% python3 -q
>>> import numpy as np
>>> np.set_printoptions(suppress=True, linewidth=200)
>>> feats = np.loadtxt("sample4.csv", delimiter=",")
>>> print(feats.round(1))
[[ 0.8  0.1  0.2  0.2 -0.3  0.3  0.3]
 [ 0.1  1.  -0.1 -0.1  0.1 -0.1 -0.1]
 [ 0.2 -0.1  0.8 -0.2  0.3 -0.3 -0.3]
 [ 0.2 -0.1 -0.2  0.8  0.3 -0.3 -0.3]
 [-0.3  0.1  0.3  0.3  0.5  0.5  0.5]
 [ 0.3 -0.1 -0.3 -0.3  0.5  0.5 -0.5]
 [ 0.3 -0.1 -0.3 -0.3  0.5 -0.5  0.5]]
>>> # orthonormal columns
>>> W1 = np.array([[-1, 0, -2],
...     [2, -1, -1],
...     [-2, 0, -2],
...     [-1, -2, 1],
...     [2, 2, 2],
...     [-2, -2, -2],
...     [-2, 1, 0]])
>>> coef = np.array([-2, -3, -3])
>>> act = np.maximum(feats @ W1 + coef, 0)
>>> (act > 0).astype(int)
array([[0, 0, 0],
       [1, 0, 0],
       [0, 0, 0],
       [0, 0, 0],
       [0, 0, 0],
       [0, 0, 0],
       [0, 1, 0]])
>>> act.round(1)
array([[0. , 0. , 0. ],
       [0.7, 0. , 0. ],
       [0. , 0. , 0. ],
       [0. , 0. , 0. ],
       [0. , 0. , 0. ],
       [0. , 0. , 0. ],
       [0. , 0.1, 0. ]])
>>> np.round((act > 0).mean(axis=0), 1)
array([0.1, 0.1, 0. ])
>>> Z = np.array([[1, 2], [0, 1], [2, 0]])
>>> print((act @ Z).round(6).argmax(axis=1))
[0 1 0 0 0 0 1]
>>> np.round(act @ Z, 1)
array([[0. , 0. ],
       [0.7, 1.3],
       [0. , 0. ],
       [0. , 0. ],
       [0. , 0. ],
       [0. , 0. ],
       [0. , 0.1]])
>>> w, vecs = np.linalg.eigh(feats)
>>> vec = np.array([-9, 1, -1, -4, -9, -4, -1])
>>> np.round(vecs * np.maximum(w, 0) @ vecs.T, 1) + 0
array([[ 0.9,  0. ,  0.1,  0.1, -0.1,  0.1,  0.1],
       [ 0. ,  1. ,  0. ,  0. ,  0. ,  0. ,  0. ],
       [ 0.1,  0. ,  0.9, -0.1,  0.1, -0.1, -0.1],
       [ 0.1,  0. , -0.1,  0.9,  0.1, -0.1, -0.1],
       [-0.1,  0. ,  0.1,  0.1,  0.8,  0.2,  0.2],
       [ 0.1,  0. , -0.1, -0.1,  0.2,  0.8, -0.2],
       [ 0.1,  0. , -0.1, -0.1,  0.2, -0.2,  0.8]])
>>> round(vec @ feats @ vec / (vec @ vec), 1), round(float(w[0]), 1), round(w[-1], 1)
(np.float64(0.9), -1.0, np.float64(1.0))
>>> round(np.abs(feats).sum(axis=1).max(), 1), round(np.abs(w).max(), 1)
(np.float64(2.5), np.float64(1.0))
